$ python3 -q
>>> import numpy as np
>>> import numpy.linalg as la
>>> np.set_printoptions(precision=2, suppress=True, linewidth=120)
>>> tidy = lambda a: np.round(a, 2) + 0
>>> M2 = np.array([[2, 0, 0, 0, 2],
...     [3, 3, 1, 2, 3],
...     [0, 1, 0, 1, 1],
...     [0, 2, 2, 3, 0],
...     [3, 1, 2, 1, 0],
...     [2, 2, 2, 3, 2],
...     [0, 0, 2, 0, 0],
...     [2, 2, 3, 3, 2],
...     [2, 2, 3, 2, 1],
...     [2, 0, 3, 2, 0]])
>>> A = M2.T @ M2
>>> print(A)
[[38 24 31 29 23]
 [24 27 25 30 20]
 [31 25 44 37 16]
 [29 30 37 41 21]
 [23 20 16 21 23]]
>>> P = np.triu(np.array([[2, -2, -1, -1, 3],
...     [1, 3, -5, 4, -2],
...     [2, 3, -3, -1, -1],
...     [3, -5, 3, -2, -5],
...     [5, 4, 3, -4, 0]]), 1) + np.eye(5)
>>> M2 = P @ A @ la.inv(P)
>>> tidy(np.poly(M2))
array([      1.,    -173.,    4907.,  -45507.,  132814., -117233.])
>>> M2
array([[   -1.,   -27.,  -188.,  -127.,  -859.],
       [  -61.,  -140.,  -840.,  -374., -2829.],
       [  -21.,   -67.,  -365.,  -143., -1179.],
       [  -86.,  -242., -1339.,  -521., -4264.],
       [   23.,    66.,   369.,   149.,  1200.]])
>>> np.trace(M2), np.trace(A)
(np.float64(173.0), np.int64(173))
>>> la.matrix_rank(M2)
np.int64(5)
>>> P @ A - A @ P
array([[ -39.,   27.,   75., -102.,  102.],
       [ -85.,    3.,   55., -122.,  115.],
       [ -52.,   12.,  103.,  -87.,  142.],
       [-115.,  -42.,   99., -159.,  100.],
       [   0.,   46.,  123.,  -41.,   92.]])
